$ ipython --no-banner

In [1]: import numpy as np

In [2]: import numpy.linalg as la

In [3]: np.set_printoptions(precision=2, suppress=True, linewidth=160, legacy="1.25")

In [4]: J = np.diag(np.array([2, 0, 0]))

In [5]: J
Out[5]: 
array([[2, 0, 0],
       [0, 0, 0],
       [0, 0, 0]])

In [6]: la.cond(J) > 100
Out[6]: True

In [7]: la.matrix_rank(J, rtol=0.1)
Out[7]: 1

In [8]: np.argsort(-la.norm(J, axis=0).round(6), kind="stable")[:3]
Out[8]: array([0, 1, 2])

In [9]: gram = J.T @ J

In [10]: la.matrix_rank(gram)
Out[10]: 1

In [11]: gram
Out[11]: 
array([[4, 0, 0],
       [0, 0, 0],
       [0, 0, 0]])

In [12]: (J @ J.T).shape
Out[12]: (3, 3)

In [13]: J[:, 1] @ J[:, 2]
Out[13]: 0

In [14]: la.norm(J, axis=0)
Out[14]: array([2., 0., 0.])

In [15]: J.T @ J
Out[15]: 
array([[4, 0, 0],
       [0, 0, 0],
       [0, 0, 0]])

In [16]: U, s, Vh = la.svd(J)

In [17]: s
Out[17]: array([2., 0., 0.])

In [18]: np.argmax(s[:-1] / (s[1:] + 1e-6)) + 1
Out[18]: 1

In [19]: M2 = U[:, :1] @ np.diag(s[:1]) @ Vh[:1]

In [20]: M2
Out[20]: 
array([[2., 0., 0.],
       [0., 0., 0.],
       [0., 0., 0.]])

In [21]: la.matrix_rank(M2)
Out[21]: 1

In [22]: round(la.norm(J - M2, 2), 2), s[1]
Out[22]: (0.0, 0.0)

In [23]: np.abs(J - M2).max()
Out[23]: 0.0

In [24]: rng = np.random.default_rng(98)

In [25]: arr = rng.normal(size=(24, 4)) + 10 * np.array([7, 3, 0, 9])

In [26]: arr
Out[26]: 
array([[68.91, 28.76,  0.56, 90.69],
       [70.43, 31.07, -0.31, 90.59],
       [70.39, 30.25, -0.49, 90.36],
       [71.47, 29.93, -0.9 , 90.48],
       [69.26, 31.19, -0.15, 89.55],
       [70.31, 29.81, -0.58, 92.5 ],
       [70.59, 30.47,  0.24, 90.95],
       [69.82, 29.66, -0.39, 89.32],
       [69.73, 31.13, -1.05, 89.53],
       [69.98, 30.41,  0.58, 89.71],
       [70.87, 29.44, -0.08, 89.45],
       [71.52, 29.34, -0.44, 89.5 ],
       [72.52, 29.07,  1.47, 88.56],
       [68.66, 29.47,  0.17, 91.56],
       [70.03, 29.7 ,  1.67, 89.66],
       [71.06, 29.91, -0.87, 89.71],
       [69.83, 29.86,  0.85, 90.78],
       [69.56, 28.14,  1.48, 90.12],
       [70.4 , 30.33, -0.58, 89.26],
       [70.28, 29.78,  0.92, 89.88],
       [69.89, 30.01,  0.69, 90.73],
       [72.85, 29.85, -0.03, 89.01],
       [71.12, 29.34, -2.76, 89.39],
       [69.88, 27.95, -0.14, 91.22]])

In [27]: vec = np.array([2, 1, 0, 4])

In [28]: target = arr @ vec

In [29]: coef, lr = np.zeros(4), 1 / la.norm(arr, 2) ** 2

In [30]: for i in range(30):
    ...:     coef -= lr * arr.T @ (arr @ coef - target)
    ...:     if i % 5 == 0: print(i, round(la.norm(arr @ coef - target), 2))
    ...: 
0 5.03
5 5.03
10 5.02
15 5.02
20 5.02
25 5.02

In [31]: np.round(la.cond(arr), 2)
Out[31]: 156.18

In [32]: th = np.radians(36)

In [33]: r_ = np.eye(4)

In [34]: r_[0, 0] = r_[1, 1] = np.cos(th)

In [35]: r_[0, 1], r_[1, 0] = -np.sin(th), np.sin(th)

In [36]: r_
Out[36]: 
array([[ 0.81, -0.59,  0.  ,  0.  ],
       [ 0.59,  0.81,  0.  ,  0.  ],
       [ 0.  ,  0.  ,  1.  ,  0.  ],
       [ 0.  ,  0.  ,  0.  ,  1.  ]])

In [37]: M2 = arr @ r_.T

In [38]: np.allclose(arr @ arr.T, M2 @ M2.T)
Out[38]: True

In [39]: round(la.det(r_), 2), round(float(np.trace(r_)), 2)
Out[39]: (1.0, 3.62)

In [40]: np.allclose(la.norm(arr, axis=1), la.norm(M2, axis=1))
Out[40]: True

In [41]: np.abs(M2 - arr).max(axis=0)
Out[41]: array([31.71, 37.12,  0.  ,  0.  ])

In [42]: vec = np.array([1, 2, 0, 0])

In [43]: target = arr @ vec

In [44]: np.round(la.solve(arr.T @ arr, arr.T @ target), 2) + 0
Out[44]: array([1., 2., 0., 0.])

In [45]: np.round(la.lstsq(arr, target)[0], 2) + 0
Out[45]: array([1., 2., 0., 0.])

In [46]: np.round(la.pinv(arr) @ arr, 2) + 0
Out[46]: 
array([[1., 0., 0., 0.],
       [0., 1., 0., 0.],
       [0., 0., 1., 0.],
       [0., 0., 0., 1.]])

In [47]: target = target + 0.05 * rng.normal(size=24)

In [48]: target
Out[48]: 
array([126.35, 132.58, 130.93, 131.39, 131.58, 129.91, 131.53, 129.14, 131.94, 130.79, 129.76, 130.27, 130.74, 127.6 , 129.46, 130.85, 129.48, 125.86, 131.05,
       129.87, 129.95, 132.56, 129.77, 125.84])

In [49]: coef, *_ = la.lstsq(arr, target)

In [50]: [round(float(la.norm(la.solve(arr.T @ arr + lam * np.eye(4), arr.T @ target))), 2) for lam in (0, 1, 10, 100)]
Out[50]: [2.23, 2.13, 1.65, 1.15]

In [51]: round(la.norm(target - arr @ coef), 2)
Out[51]: 0.16

In [52]: coef.round()
Out[52]: array([ 1.,  2.,  0., -0.])

In [53]: coef
Out[53]: array([ 1.02,  1.98,  0.01, -0.01])

In [54]: M2 = np.array([[3, 0], [0, 3], [0, 2]])

In [55]: M = np.tile(M2, (2, 3))

In [56]: M
Out[56]: 
array([[3, 0, 3, 0, 3, 0],
       [0, 3, 0, 3, 0, 3],
       [0, 2, 0, 2, 0, 2],
       [3, 0, 3, 0, 3, 0],
       [0, 3, 0, 3, 0, 3],
       [0, 2, 0, 2, 0, 2]])

In [57]: # looks like rank 2

In [58]: M2 = M / np.sqrt((M ** 2).mean(axis=1, keepdims=True))

In [59]: la.matrix_rank(M - M.mean(axis=1, keepdims=True))
Out[59]: 1

In [60]: la.matrix_rank(M2) == la.matrix_rank(M)
Out[60]: True

In [61]: M2[3]
Out[61]: array([1.41, 0.  , 1.41, 0.  , 1.41, 0.  ])

In [62]: (M - M.T) / 2
Out[62]: 
array([[ 0. ,  0. ,  1.5, -1.5,  1.5,  0. ],
       [ 0. ,  0. , -1. ,  1.5, -1.5,  0.5],
       [-1.5,  1. ,  0. , -0.5,  0. ,  1. ],
       [ 1.5, -1.5,  0.5,  0. ,  0. , -1. ],
       [-1.5,  1.5,  0. ,  0. ,  0. ,  1.5],
       [ 0. , -0.5, -1. ,  1. , -1.5,  0. ]])

In [63]: round(la.det(M), 2)
Out[63]: 0.0

In [64]: (M + M.T) / 2
Out[64]: 
array([[3. , 0. , 1.5, 1.5, 1.5, 0. ],
       [0. , 3. , 1. , 1.5, 1.5, 2.5],
       [1.5, 1. , 0. , 2.5, 0. , 1. ],
       [1.5, 1.5, 2.5, 0. , 3. , 1. ],
       [1.5, 1.5, 0. , 3. , 0. , 1.5],
       [0. , 2.5, 1. , 1. , 1.5, 2. ]])

In [65]: np.trace(M)
Out[65]: 8

In [66]: np.allclose(M @ M.T, M.T @ M)
Out[66]: False
